% python3 -q
>>> import numpy as np
>>> from numpy import linalg as LA
>>> np.set_printoptions(precision=4, suppress=True, linewidth=140)
>>> K = np.loadtxt("mat.csv", delimiter=",")
>>> K
array([[ 0.,  1.,  3.],
       [ 1.,  4., -4.],
       [ 3., -4.,  6.]])
>>> # equal to its transpose
>>> vals, vecs = LA.eigh(K)
>>> x = np.array([8, 4, 7])
>>> round(float(x @ K @ x / (x @ x)), 4), np.round(vals[0], 4), np.round(vals[-1], 4)
(4.1395, np.float64(-2.3901), np.float64(9.4761))
>>> vecs * np.maximum(vals, 0) @ vecs.T
array([[ 1.4284,  0.2257,  2.1201],
       [ 0.2257,  4.4197, -3.523 ],
       [ 2.1201, -3.523 ,  6.542 ]])
>>> vecs * np.abs(vals) @ vecs.T
array([[ 2.8567, -0.5486,  1.2402],
       [-0.5486,  4.8395, -3.046 ],
       [ 1.2402, -3.046 ,  7.084 ]])
>>> round(LA.eigvalsh(K).min(), 4)
np.float64(-2.3901)
>>> np.all(LA.eigvalsh(K) > 0)
np.False_
>>> [round(float(LA.det(K[:i, :i])), 2) + 0 for i in range(1, 4)]
[0.0, -1.0, -66.0]
>>> hat = np.triu(np.array([[0, 1, 4], [0, 3, -1], [3, -3, -5]]), 1) + np.eye(3)
>>> A2 = hat @ K @ LA.inv(hat)
>>> round(LA.det(A2), 4)
np.float64(-66.0)
>>> A2
array([[ 13., -24., -53.],
       [ -2.,  10.,   8.],
       [  3.,  -7., -13.]])
>>> np.poly(A2)
array([  1., -10.,  -2.,  66.])
>>> LA.matrix_rank(A2)
np.int64(3)
>>> hat @ K - K @ hat
array([[ 13., -12.,  21.],
       [ -3.,   3.,  -6.],
       [  0.,  -3., -16.]])
>>> U, sigma, VT = LA.svd(K, full_matrices=False)
>>> np.round(U.T @ K @ VT.T, 4) + 0
array([[9.4761, 0.    , 0.    ],
       [0.    , 2.9141, 0.    ],
       [0.    , 0.    , 2.3901]])
>>> np.round(U.T @ U, 4) + 0
array([[1., 0., 0.],
       [0., 1., 0.],
       [0., 0., 1.]])
>>> np.round(VT @ VT.T, 4) + 0
array([[1., 0., 0.],
       [0., 1., 0.],
       [0., 0., 1.]])
>>> (sigma > 1e-8).sum()
np.int64(3)
>>> J = np.loadtxt("case9.csv", delimiter=",")
>>> J
array([[-1.,  1.,  1.],
       [ 1., -1.,  1.],
       [ 1.,  1., -1.]])
>>> # symmetric
>>> rng = np.random.default_rng(12649)
>>> labels = rng.permutation(3)
>>> labels
array([2, 0, 1])
>>> A2 = J[labels][:, labels]
>>> A2
array([[-1.,  1.,  1.],
       [ 1., -1.,  1.],
       [ 1.,  1., -1.]])
>>> np.sort(np.abs(LA.eigvals(A2)))
array([1., 2., 2.])
>>> np.trace(A2)
np.float64(-3.0)
>>> np.allclose(A2, J)
True
>>> np.diag(A2)
array([-1., -1., -1.])
>>> np.round(LA.det(K), 4)
np.float64(-66.0)
>>> np.allclose(K @ K.T, K.T @ K)
True
>>> LA.matrix_power(K, 2)
array([[ 10.,  -8.,  14.],
       [ -8.,  33., -37.],
       [ 14., -37.,  61.]])
>>> round(float(np.abs(LA.eigvals(K)).max()), 4)
9.4761
>>> K @ K
array([[ 10.,  -8.,  14.],
       [ -8.,  33., -37.],
       [ 14., -37.,  61.]])
>>> np.allclose(K, K.T)
True
>>> vals, vecs = LA.eig(J)
>>> np.round(J @ vecs[:, 0] - vals[0] * vecs[:, 0], 4) + 0
array([0., 0., 0.])
>>> np.sort(LA.eigvals(J.T))
array([-2., -2.,  1.])
>>> np.sort(LA.eigvals(J @ J))
array([1., 4., 4.])
>>> vals
array([ 1., -2., -2.])
>>> U, sigma, VT = LA.svd(J, full_matrices=False)
>>> np.round(U.T @ J @ VT.T, 4) + 0
array([[2., 0., 0.],
       [0., 2., 0.],
       [0., 0., 1.]])
>>> np.cumsum(sigma ** 2) / np.sum(sigma ** 2)
array([0.4444, 0.8889, 1.    ])
>>> np.allclose(U * sigma @ VT, J)
True
>>> sigma / sigma[0]
array([1. , 1. , 0.5])
>>> W0 = np.load("a.npy")
>>> W0
array([[-1., -2., -2., -2.],
       [-2., -1., -2., -2.],
       [-2., -2., -1., -2.],
       [-2., -2., -2., -1.]])
>>> vals, vecs = LA.eigh(W0)
>>> vals
array([-7.,  1.,  1.,  1.])
>>> (vals > 1e-8).sum(), (vals < -1e-8).sum()
(np.int64(3), np.int64(1))
>>> np.round(vecs.T @ vecs, 4) + 0
array([[1., 0., 0., 0.],
       [0., 1., 0., 0.],
       [0., 0., 1., 0.],
       [0., 0., 0., 1.]])
>>> np.round(vals.sum(), 4), np.trace(W0)
(np.float64(-4.0), np.float64(-4.0))
>>> LA.svd(W0, compute_uv=False)
array([7., 1., 1., 1.])
>>> m1 = rng.normal(size=(19, 3))
>>> m1 = 10 * m1 / LA.norm(m1, axis=1, keepdims=True)
>>> m1
array([[-5.2546,  6.785 ,  5.1336],
       [-5.8735, -5.9271, -5.511 ],
       [ 8.4723, -3.8473, -3.6631],
       [-7.7739, -4.146 , -4.7305],
       [-2.873 , -7.6456, -5.7698],
       [ 6.4493, -2.5431,  7.2069],
       [ 9.3461, -1.8916,  3.0119],
       [-2.1666,  8.7124,  4.4045],
       [-1.0086,  4.8767,  8.6718],
       [ 9.3539, -2.431 , -2.5681],
       [ 3.7318,  4.6516, -8.0272],
       [ 5.5918, -7.9644, -2.3021],
       [-2.4988,  3.3396, -9.0886],
       [ 0.0951, -9.7244, -2.3298],
       [ 1.4385,  5.1809,  8.4314],
       [-3.9523, -5.8365,  7.0933],
       [-1.5981, -8.9383, -4.1896],
       [-0.0106,  5.3735,  8.4336],
       [ 8.2936,  2.0955, -5.1793]])
>>> q, R = LA.qr(m1)
>>> q.shape, R.shape
((19, 3), (3, 3))
>>> E = np.loadtxt("out15.csv", delimiter=",")
>>> E
array([[ 2.,  3.,  4.,  5.,  6.],
       [ 7.,  8.,  9., 10., 11.],
       [12., 13., 14., 15., 16.],
       [17., 18., 19., 20., 21.],
       [22., 23., 24., 25., 26.]])
>>> r0 = np.array([0, 2, 0])
>>> A2 = K + np.outer(r0, np.eye(3)[1])
>>> round(LA.det(A2) / LA.det(K), 4), np.round(1 + LA.solve(K, r0)[1], 4)
(np.float64(1.2727), np.float64(1.2727))
>>> A2
array([[ 0.,  1.,  3.],
       [ 1.,  6., -4.],
       [ 3., -4.,  6.]])
